% ipython --no-banner

In [1]: import numpy as np

In [2]: import numpy.linalg as la

In [3]: np.set_printoptions(precision=2, suppress=True, linewidth=100, sign=" ")

In [4]: def rnd(a):
   ...:     return np.round(a, 2) + 0
   ...: 

In [5]: arr = np.loadtxt("run8.csv", delimiter=",")

In [6]: print(rnd(arr))
[[-1.97 -7.08 -5.32 -0.7   3.59 -0.11  2.09]
 [ 2.15  7.14  5.21  0.54 -3.6   0.15 -2.  ]
 [-3.49  2.83  6.26  4.67 -1.89 -1.   -3.78]
 [-5.63 -6.75 -1.44  3.19  3.02 -1.02 -0.59]
 [-6.43 -5.19  0.92  4.61  2.1  -1.3  -1.9 ]
 [ 6.26  5.77 -0.17 -4.21 -2.43  1.23  1.51]
 [ 4.25  7.39  3.43 -1.52 -3.51  0.65 -0.67]
 [-5.12 -7.11 -2.3   2.53  3.27 -0.88 -0.07]
 [ 0.77 -5.52 -6.37 -2.91  3.04  0.48  3.22]
 [-6.5  -4.01  2.2   5.13  1.46 -1.38 -2.53]
 [-6.41 -5.29  0.8   4.54  2.16 -1.29 -1.84]
 [-5.91 -6.43 -0.85  3.6   2.82 -1.11 -0.94]]

In [7]: Uu, sig, Vt = la.svd(arr)

In [8]: vecs = Vt[:(sig > 1e-8).sum()]

In [9]: rng = np.random.default_rng(953)

In [10]: x0 = arr[6] + 4 * arr[9] + rng.integers(2) * np.eye(7)[5]

In [11]: print(rnd(x0))
[-21.76  -8.66  12.21  19.01   2.34  -3.87 -10.77]

In [12]: print(la.matrix_rank(np.vstack([arr, x0])))
3

In [13]: print(rnd(np.diag(vecs.T @ vecs)))
[ 0.42  0.55  0.42  0.31  0.13  0.02  0.14]

In [14]: print(rnd(la.norm(x0 - vecs.T @ vecs @ x0)))
0.99

In [15]: print(la.matrix_rank(arr, rtol=0.1))
2

In [16]: print(rnd(la.norm(arr, 2) / la.norm(arr)))
0.85

In [17]: print([round(float(x), 2) for x in la.svd(arr, compute_uv=False)[:3]])
[29.28, 18.52, 0.0]

In [18]: W2 = 10 * np.array([[0.3, 0.0, -0.5, 0.1], [0.9, 0.7, -1.7, -0.3]])

In [19]: idx = rng.integers(0, 2, 31)

In [20]: W0 = W2[idx] + rng.normal(size=(31, 4))

In [21]: print(rnd(W0))
[[  2.46  -0.87  -4.81   1.87]
 [  9.07   6.36 -16.59  -2.82]
 [  3.6    0.11  -4.86   0.55]
 [  9.39   7.81 -17.59  -3.83]
 [ 10.18   8.05 -16.9   -3.48]
 [ 10.41   6.29 -15.43  -3.7 ]
 [  9.37   6.38 -16.59  -4.81]
 [  8.52   6.74 -18.88  -4.68]
 [  9.74   8.18 -17.63  -2.52]
 [  8.41   7.75 -18.21  -4.01]
 [ 10.92   7.36 -17.68  -4.97]
 [  9.51   8.6  -18.42  -1.43]
 [  4.19   0.01  -5.34   1.24]
 [  8.14   4.82 -15.87  -3.13]
 [  9.95   6.05 -18.09  -4.57]
 [  1.7    0.06  -4.21   0.52]
 [  2.18   0.12  -5.82   1.09]
 [  4.51  -1.64  -5.47   1.24]
 [  2.32  -1.43  -4.92   0.41]
 [  9.02   6.66 -15.87  -0.65]
 [  2.05  -0.39  -4.47  -1.11]
 [  7.8   10.05 -17.35  -4.09]
 [  9.76   6.24 -15.68  -4.4 ]
 [  7.85   8.66 -16.32  -2.11]
 [  8.56   7.14 -16.84  -4.01]
 [  4.29   0.82  -3.95   2.04]
 [  2.85  -1.12  -4.95   1.33]
 [  8.16   7.89 -16.28  -3.63]
 [  6.38   5.97 -17.58  -4.33]
 [  2.75   1.55  -4.72   2.21]
 [  3.12   0.12  -5.62   1.14]]

In [22]: B = np.c_[W0[:, :2] @ np.array([[0, 3], [1, 5]]), np.array([0, -2, 2, 1, -2, 1, -1, 0, -1, 0, -2, -1, 1, -1, 2, 1, -1, -2, -2, 0, 2, 0, 0, -2, 2, -1, -2, -2, 2, 2, 2])]

In [23]: print(rnd(B))
[[-0.87  3.05  0.  ]
 [ 6.36 58.98 -2.  ]
 [ 0.11 11.36  2.  ]
 [ 7.81 67.25  1.  ]
 [ 8.05 70.81 -2.  ]
 [ 6.29 62.68  1.  ]
 [ 6.38 59.99 -1.  ]
 [ 6.74 59.25  0.  ]
 [ 8.18 70.12 -1.  ]
 [ 7.75 64.    0.  ]
 [ 7.36 69.55 -2.  ]
 [ 8.6  71.56 -1.  ]
 [ 0.01 12.62  1.  ]
 [ 4.82 48.5  -1.  ]
 [ 6.05 60.09  2.  ]
 [ 0.06  5.37  1.  ]
 [ 0.12  7.12 -1.  ]
 [-1.64  5.34 -2.  ]
 [-1.43 -0.22 -2.  ]
 [ 6.66 60.39  0.  ]
 [-0.39  4.21  2.  ]
 [10.05 73.64  0.  ]
 [ 6.24 60.48  0.  ]
 [ 8.66 66.85 -2.  ]
 [ 7.14 61.37  2.  ]
 [ 0.82 16.98 -1.  ]
 [-1.12  2.93 -2.  ]
 [ 7.89 63.94 -2.  ]
 [ 5.97 48.98  2.  ]
 [ 1.55 16.    2.  ]
 [ 0.12  9.95  2.  ]]

In [24]: print(rnd(la.norm(B - W0 @ la.lstsq(W0, B)[0], axis=0)))
[ 0.    0.    8.07]

In [25]: print(rnd(la.lstsq(W0, B[:, 0])[0]))
[ 0.  1.  0.  0.]

In [26]: print(rnd(la.norm(la.qr(W0)[0].T @ B, axis=0) ** 2 / ((B ** 2).sum(axis=0) + 1e-12)))
[ 1.    1.    0.07]
